>>> import numpy as np
>>> from numpy import linalg as LA
>>> np.set_printoptions(precision=3, suppress=True, linewidth=100)
>>> mat = np.load("out7.npy")
>>> print(mat)
[[-0.5  0.4 -2.3  1.   0.2 -2.   0.8 -0.7]
 [ 0.9 -0.5  0.3  9.5  1.3 -0.9 -0.5 -1.3]
 [-0.1  1.2 -0.2 -1.5 -0.9 -0.5 -0.6 -1.4]
 [ 1.  -0.4  0.1  4.5 -1.6  2.1 -0.3  0.7]
 [ 0.9 -0.9 -0.3  2.  -1.   0.1 -0.6  0.2]
 [ 0.9  0.1  0.3 -2.   0.8  0.5 -0.1 -0.2]
 [-0.6  0.1  1.4 -3.  -0.2  0.7 -1.6 -0.4]
 [ 0.  -0.3 -0.6 -3.   0.   0.6  0.3  1.4]
 [ 1.3 -0.3 -0.1 -5.   0.3 -0.4 -1.2 -1.3]]
>>> # column 3 dominates
>>> out = np.c_[mat[:, :5] @ np.array([[9, 6, 4, 1, 0],
...     [-2, -6, -4, -9, 1],
...     [2, 5, 0, 9, 5],
...     [7, -6, -9, 4, 0],
...     [5, -7, -1, 4, 9]]), np.array([0, -2, 3, 3, 0, 3, 0, 3, 0])]
>>> print(out)
[[ -1.9 -24.3 -12.8 -20.   -9.3   0. ]
 [ 82.7 -56.2 -81.2  51.3  12.7  -2. ]
 [-18.7   6.5   9.2 -22.3  -7.9   3. ]
 [ 33.5  -6.9 -33.3  17.1 -14.3   3. ]
 [ 18.3   4.3  -9.8  10.3 -11.4   0. ]
 [ -1.5  12.7  20.4  -2.1   8.8   3. ]
 [-24.8  22.2  24.4  -1.7   5.3   0. ]
 [-21.6  16.8  28.2 -14.7  -3.3   3. ]
 [-21.4  37.   51.1 -15.7   1.9   0. ]]
>>> print(LA.matrix_rank(out))
6
>>> print(LA.norm(LA.qr(mat)[0].T @ out, axis=0) ** 2 / ((out ** 2).sum(axis=0) + 1e-12))
[1.    1.    1.    1.    1.    0.987]
>>> print(np.round(LA.norm(out - mat @ LA.lstsq(mat, out)[0], axis=0), 3) + 0)
[0.    0.    0.    0.    0.    0.728]
>>> print(np.round(LA.lstsq(mat, out[:, 0])[0], 3) + 0)
[ 9. -2.  2.  7.  5.  0.  0.  0.]
>>> P = mat @ LA.solve(mat.T @ mat, mat.T)
>>> print(np.round(LA.eigvalsh(P), 3) + 0)
[0. 1. 1. 1. 1. 1. 1. 1. 1.]
>>> print(np.allclose(P @ P, P))
True
>>> print(P @ mat[:, 2])
[-2.3  0.3 -0.2  0.1 -0.3  0.3  1.4 -0.6 -0.1]
>>> f = np.array([0, 0])
>>> print(np.polyval(f, mat[2]))
[0. 0. 0. 0. 0. 0. 0. 0.]
>>> print(np.cross(mat[2, :3], mat[5, :3]))
[ 0.38 -0.15 -1.09]
>>> F = np.load("sample6.npy")
>>> print(F)
[[4 0 0 0 0 0]
 [0 0 0 0 0 5]
 [0 0 0 0 4 0]
 [0 0 0 0 0 0]
 [0 3 0 0 0 0]
 [0 0 0 2 0 0]]
>>> # rows and columns are dependent
>>> print(np.flatnonzero(LA.matrix_power((F != 0) + (F.T != 0) + np.eye(6), 6)[4]))
[1 2 3 4 5]
>>> print(np.round(LA.det(F), 3))
0.0
>>> out = F[0, 0] * F[1:] - np.outer(F[1:, 0], F[0])
>>> print(out)
[[ 0  0  0  0  0 20]
 [ 0  0  0  0 16  0]
 [ 0  0  0  0  0  0]
 [ 0 12  0  0  0  0]
 [ 0  0  0  8  0  0]]
>>> print(F[:, 0] / F[0, 0])
[1. 0. 0. 0. 0. 0.]
>>> print(np.flatnonzero(~out.round(6).any(axis=1)))
[2]
>>> Uu, sigma, vt = LA.svd(F)
>>> evecs = vt[:(sigma > 1e-8).sum()]
>>> rng = np.random.default_rng(81234)
>>> vec = F[3] + 5 * F[1] + rng.integers(2) * np.eye(6)[2]
>>> print(vec)
[ 0.  0.  1.  0.  0. 25.]
>>> print(np.diag(evecs.T @ evecs))
[1. 1. 0. 1. 1. 1.]
>>> print(LA.matrix_rank(np.vstack([F, vec])))
6
>>> r = LA.matrix_rank(F)
>>> print(r)
5
>>> null = LA.svd(F)[2][r:].T
>>> print(null[:, 0] / null[np.abs(null[:, 0]).round(6).argmax(), 0])
[0. 0. 1. 0. 0. 0.]
>>> print(np.allclose(F @ null, 0))
True
>>> Uu, sigma, vt = LA.svd(F)
>>> print(np.argmax(sigma[:-1] / (sigma[1:] + 1e-6)) + 1)
5
>>> print(sigma)
[ 5.  4.  4.  3.  2. -0.]
>>> out = Uu[:, :5] @ np.diag(sigma[:5]) @ vt[:5]
>>> print(LA.matrix_rank(out))
5
>>> print(np.abs(F - out).max())
0.0
>>> print(LA.matrix_rank(F, rtol=0.05))
5
>>> data = np.loadtxt("test10.csv", delimiter=",")
>>> print(data)
[[-0.547 -0.906  1.487  0.664  0.479]
 [ 0.    -0.351 -0.586  1.574 -1.027]
 [-1.002 -0.842 -1.181 -0.01   0.945]
 [ 0.911 -1.532 -0.102 -0.727 -0.533]
 [ 1.366  0.042 -0.204  0.743  1.24 ]]
>>> idx = rng.permutation(6)
>>> print(idx)
[2 5 0 1 3 4]
>>> out = F[idx][:, idx]
>>> print(out)
[[0 0 0 0 0 4]
 [0 0 0 0 2 0]
 [0 0 4 0 0 0]
 [0 5 0 0 0 0]
 [0 0 0 0 0 0]
 [0 0 0 3 0 0]]
>>> print(np.allclose(out, F))
False
>>> print(np.sort(np.abs(LA.eigvals(out))))
[0. 0. 0. 0. 0. 4.]
>>> r = LA.matrix_rank(out)
>>> print(r)
5
>>> null = LA.svd(out)[2][r:].T
>>> print(null.shape)
(6, 1)
>>> print(out @ null)
[[0.]
 [0.]
 [0.]
 [0.]
 [0.]
 [0.]]
>>> print([int(LA.matrix_rank(out[:, :j + 1])) for j in range(6)])
[0, 1, 2, 3, 4, 5]
>>> K = np.load("arr.npy")
>>> print(K)
[[ 1 -2 -1  0  0  1 -1 -2]
 [ 2 -1  0  1  1  2  0 -1]
 [ 1 -2 -1  0  0  1 -1 -2]
 [ 5  2  3  4  4  5  3  2]
 [ 3  0  1  2  2  3  1  0]]
>>> # rows 0 and 2 are equal
>>> W = np.array([[0, -1, 2, 1, -1],
...     [5, -1, 3, 3, 3],
...     [-3, 0, 0, -2, -5],
...     [-2, 2, 4, -1, -5],
...     [1, 1, -5, 5, 3],
...     [2, 3, 4, 3, 1],
...     [5, 5, 0, 0, 3],
...     [1, 3, 2, -1, 4]])
>>> beta = np.array([-3, -3, 3, -1, 3])
>>> act = np.maximum(K @ W + beta, 0)
>>> print((act > 0).mean(axis=0))
[0.4 0.6 0.6 1.  0.2]
>>> print(act)
[[ 0  0  0  1  0]
 [ 0  2  9  9  0]
 [ 0  0  0  1  0]
 [21 38 39 33  3]
 [ 3 14 19 17  0]]
>>> W2 = np.array([[0, 3, -2], [2, -3, -3], [3, -1, 2], [-1, -1, 1], [-3, -2, 2]])
>>> print(act @ W2)
[[  -1   -1    1]
 [  22  -24   21]
 [  -1   -1    1]
 [ 151 -129  -39]
 [  68  -69    7]]
>>> print((act @ W2).round(6).argmax(axis=1))
[2 0 2 0 0]
>>> idx = rng.permutation(5)
>>> print(idx)
[3 4 1 2 0]
>>> out = act[idx][:, idx]
>>> print(np.trace(out))
35
>>> print(np.round(LA.det(out), 3), round(LA.det(act[idx]), 3))
0.0 0.0
>>> print(np.round(np.sort(np.abs(LA.eigvals(out))), 3) + 0)
[ 0.     0.866  0.866  7.437 44.074]
>>> out = data / LA.norm(data, axis=1, keepdims=True)
>>> cov = out @ out.T
>>> print(np.argwhere(np.triu(np.abs(cov) > 0.95, 1)))
[]
>>> print((cov - 2 * np.eye(5)).round(6).argmax(axis=1))
[1 0 0 0 0]
>>> print(np.degrees(np.arccos(np.clip(cov[4, 2], -1, 1))))
90.0
>>> print(cov.round(3) + 0)
[[1. 0. 0. 0. 0.]
 [0. 1. 0. 0. 0.]
 [0. 0. 1. 0. 0.]
 [0. 0. 0. 1. 0.]
 [0. 0. 0. 0. 1.]]
>>> print(LA.norm(out, axis=1))
[1. 1. 1. 1. 1.]
>>> Uu, sigma, vt = LA.svd(K)
>>> evecs = vt[:(sigma > 1e-8).sum()]
>>> vec = K[2] + 3 * K[0] + rng.integers(2) * np.eye(8)[0]
>>> print(vec)
[ 5. -8. -4.  0.  0.  4. -4. -8.]
>>> print(evecs.T @ evecs)
[[ 0.35 -0.1   0.05  0.2   0.2   0.35  0.05 -0.1 ]
 [-0.1   0.35  0.2   0.05  0.05 -0.1   0.2   0.35]
 [ 0.05  0.2   0.15  0.1   0.1   0.05  0.15  0.2 ]
 [ 0.2   0.05  0.1   0.15  0.15  0.2   0.1   0.05]
 [ 0.2   0.05  0.1   0.15  0.15  0.2   0.1   0.05]
 [ 0.35 -0.1   0.05  0.2   0.2   0.35  0.05 -0.1 ]
 [ 0.05  0.2   0.15  0.1   0.1   0.05  0.15  0.2 ]
 [-0.1   0.35  0.2   0.05  0.05 -0.1   0.2   0.35]]
>>> print(np.round(LA.norm(vec - evecs.T @ evecs @ vec), 3))
0.806
>>> print(np.diag(evecs.T @ evecs))
[0.35 0.35 0.15 0.15 0.15 0.35 0.15 0.35]
